$ python3 -q
>>> import numpy as np
>>> np.set_printoptions(precision=2, suppress=True, linewidth=200, legacy="1.25")
>>> def tidy(a):
...     return np.round(a, 2) + 0
... 
>>> rng = np.random.default_rng(2511)
>>> arr = (rng.random((14, 14)) < 0.3) + np.eye(14)
>>> arr /= arr.sum(axis=1, keepdims=True)
>>> tidy(arr)
array([[0.29, 0.  , 0.14, 0.  , 0.14, 0.  , 0.  , 0.14, 0.14, 0.14, 0.  , 0.  , 0.  , 0.  ],
       [0.  , 0.25, 0.25, 0.  , 0.  , 0.  , 0.  , 0.25, 0.  , 0.  , 0.  , 0.  , 0.  , 0.25],
       [0.  , 0.  , 0.33, 0.  , 0.33, 0.  , 0.  , 0.  , 0.  , 0.  , 0.  , 0.  , 0.33, 0.  ],
       [0.  , 0.2 , 0.2 , 0.4 , 0.  , 0.  , 0.  , 0.  , 0.  , 0.  , 0.  , 0.2 , 0.  , 0.  ],
       [0.  , 0.  , 0.  , 0.2 , 0.2 , 0.  , 0.  , 0.  , 0.  , 0.2 , 0.  , 0.2 , 0.  , 0.2 ],
       [0.14, 0.  , 0.  , 0.14, 0.  , 0.14, 0.  , 0.14, 0.14, 0.  , 0.14, 0.  , 0.  , 0.14],
       [0.14, 0.  , 0.  , 0.14, 0.  , 0.  , 0.29, 0.  , 0.14, 0.  , 0.  , 0.  , 0.14, 0.14],
       [0.  , 0.  , 0.  , 0.  , 0.  , 0.  , 0.5 , 0.5 , 0.  , 0.  , 0.  , 0.  , 0.  , 0.  ],
       [0.  , 0.25, 0.  , 0.  , 0.  , 0.  , 0.  , 0.  , 0.25, 0.25, 0.  , 0.25, 0.  , 0.  ],
       [0.  , 0.  , 0.33, 0.  , 0.  , 0.  , 0.33, 0.  , 0.  , 0.33, 0.  , 0.  , 0.  , 0.  ],
       [0.14, 0.  , 0.14, 0.  , 0.14, 0.14, 0.  , 0.  , 0.  , 0.14, 0.29, 0.  , 0.  , 0.  ],
       [0.  , 0.  , 0.17, 0.  , 0.17, 0.17, 0.  , 0.17, 0.17, 0.  , 0.  , 0.17, 0.  , 0.  ],
       [0.  , 0.  , 0.  , 0.  , 0.  , 0.  , 0.33, 0.  , 0.33, 0.  , 0.  , 0.  , 0.33, 0.  ],
       [0.  , 0.  , 0.  , 0.  , 0.  , 0.17, 0.17, 0.  , 0.17, 0.  , 0.  , 0.  , 0.17, 0.33]])
